% ipython --no-banner

In [1]: import numpy as np

In [2]: from numpy import linalg as LA

In [3]: np.set_printoptions(precision=1, suppress=True, linewidth=140)

In [4]: mat = np.load("mat.npy")

In [5]: mat
Out[5]: 
array([[-2,  1,  3],
       [-6, -3, -3]])

In [6]: blk = np.stack([mat, 4 * mat, mat[::-1]])

In [7]: LA.matrix_rank(blk.reshape(3, -1))
Out[7]: np.int64(2)

In [8]: LA.norm(blk, axis=(1, 2))
Out[8]: array([ 8.2, 33. ,  8.2])

In [9]: (blk @ mat.T).shape
Out[9]: (3, 2, 2)

In [10]: LA.norm(mat, axis=0)
Out[10]: array([6.3, 3.2, 4.2])

In [11]: mat[0] @ mat[1]
Out[11]: np.int64(0)

In [12]: round(LA.norm(mat[0], 1), 1), np.round(LA.norm(mat[0], np.inf), 1)
Out[12]: (np.float64(6.0), np.float64(3.0))

In [13]: out = mat / np.sqrt((mat ** 2).mean(axis=1, keepdims=True))

In [14]: LA.norm(out, axis=1)
Out[14]: array([1.7, 1.7])

In [15]: mat - mat.mean(axis=1, keepdims=True)
Out[15]: 
array([[-2.7,  0.3,  2.3],
       [-2. ,  1. ,  1. ]])

In [16]: LA.matrix_rank(mat - mat.mean(axis=1, keepdims=True))
Out[16]: np.int64(2)

In [17]: t = np.radians(180)

In [18]: Rm = np.eye(3)

In [19]: Rm[1, 1] = Rm[0, 0] = np.cos(t)

In [20]: Rm[1, 0], Rm[0, 1] = -np.sin(t), np.sin(t)

In [21]: Rm.round(1) + 0
Out[21]: 
array([[-1.,  0.,  0.],
       [ 0., -1.,  0.],
       [ 0.,  0.,  1.]])

In [22]: out = mat @ Rm.T

In [23]: round(LA.det(Rm), 1), np.trace(Rm)
Out[23]: (np.float64(1.0), np.float64(-1.0))

In [24]: np.allclose(LA.norm(mat, axis=1), LA.norm(out, axis=1))
Out[24]: True

In [25]: basis = np.sign(np.array([[3, 3, 0, 0], [-1, 3, -2, -3], [3, -1, 0, 0], [2, -1, -1, -2]]))

In [26]: out = (np.tril(basis, -1) + np.eye(4)) @ (np.triu(basis, 1) + np.eye(4))

In [27]: evals = np.array([-7, -2, 4, 1])

In [28]: K = np.rint(out * evals @ LA.inv(out)) + 0

In [29]: K
Out[29]: 
array([[ -2.,  20.,  10.,   5.],
       [  0., -34., -19.,  -8.],
       [  0.,  38.,  23.,   8.],
       [  0.,  32.,  16.,   9.]])

In [30]: K @ K
Out[30]: 
array([[   4., -180.,  -90.,  -45.],
       [   0.,  178.,   81.,   48.],
       [   0., -162.,  -65.,  -48.],
       [   0., -192.,  -96.,  -47.]])

In [31]: np.allclose(K @ K.T, K.T @ K)
Out[31]: False

In [32]: np.sort(np.abs(LA.eigvals(K)))
Out[32]: array([1., 2., 4., 7.])

In [33]: (K - K.T) / 2
Out[33]: 
array([[  0. ,  10. ,   5. ,   2.5],
       [-10. ,   0. , -28.5, -20. ],
       [ -5. ,  28.5,   0. ,  -4. ],
       [ -2.5,  20. ,   4. ,   0. ]])

In [34]: np.trace(K)
Out[34]: np.float64(-4.0)

In [35]: np.allclose(K, K.T)
Out[35]: False

In [36]: LA.matrix_power(K, 2)
Out[36]: 
array([[   4., -180.,  -90.,  -45.],
       [   0.,  178.,   81.,   48.],
       [   0., -162.,  -65.,  -48.],
       [   0., -192.,  -96.,  -47.]])

In [37]: round(LA.det(K), 1)
Out[37]: np.float64(56.0)

In [38]: blk = np.stack([K, 5 * K, K[::-1]])

In [39]: LA.det(blk)
Out[39]: array([   56., 35000.,    56.])

In [40]: LA.norm(blk, axis=(1, 2))
Out[40]: array([ 74.2, 371.1,  74.2])

In [41]: blk.shape
Out[41]: (3, 4, 4)

In [42]: evals, V = LA.eig(K)

In [43]: np.sort(LA.eigvals(LA.inv(K)))
Out[43]: array([-0.5, -0.1,  0.2,  1. ])

In [44]: np.sort(LA.eigvals(K.T))
Out[44]: array([-7., -2.,  1.,  4.])

In [45]: round(np.prod(evals), 1)
Out[45]: np.float64(56.0)

In [46]: q, V = LA.qr(K[:, :1])[0], LA.qr(K[:, 1:])[0]

In [47]: sig = LA.svd(q.T @ V, compute_uv=False)

In [48]: (sig > 0.9).sum()
Out[48]: np.int64(1)

In [49]: np.degrees(np.arccos(sig.clip(0, 1)))
Out[49]: array([17.])

In [50]: out = K / np.sqrt((K ** 2).mean(axis=1, keepdims=True))

In [51]: LA.matrix_rank(out) == LA.matrix_rank(K)
Out[51]: np.True_

In [52]: rng = np.random.default_rng(81520)

In [53]: arr = (rng.random((2, 2)) < 0.3) + np.eye(2)

In [54]: arr /= arr.sum(axis=1, keepdims=True)

In [55]: arr
Out[55]: 
array([[1., 0.],
       [0., 1.]])

In [56]: x0 = np.array([1, 0])

In [57]: rhs = arr @ x0

In [58]: beta, lr = np.zeros(2), 1 / LA.norm(arr, 2) ** 2

In [59]: for i in range(20):
    ...:     beta -= lr * arr.T @ (arr @ beta - rhs)
    ...:     if i % 5 == 0: print(i, round(LA.norm(arr @ beta - rhs), 1))
    ...: 
0 0.0
5 0.0
10 0.0
15 0.0

In [60]: beta
Out[60]: array([1., 0.])

In [61]: np.sort(LA.eigvals(arr))
Out[61]: array([1., 1.])

In [62]: arr @ arr
Out[62]: 
array([[1., 0.],
       [0., 1.]])

In [63]: np.prod(np.diag(arr)), np.round(LA.det(arr), 1)
Out[63]: (np.float64(1.0), np.float64(1.0))

In [64]: LA.matrix_power(arr - np.diag(np.diag(arr)), 2)
Out[64]: 
array([[0., 0.],
       [0., 0.]])

In [65]: [int(LA.matrix_rank(LA.matrix_power(arr, p))) for p in range(1, 3)]
Out[65]: [2, 2]

In [66]: np.flatnonzero(LA.matrix_power((arr != 0) + (arr.T != 0) + np.eye(2), 2)[0])
Out[66]: array([0])

In [67]: (arr != 0).astype(int)
Out[67]: 
array([[1, 0],
       [0, 1]])

In [68]: np.sort(LA.eigvals(arr).real)
Out[68]: array([1., 1.])

In [69]: arr @ arr
Out[69]: 
array([[1., 0.],
       [0., 1.]])
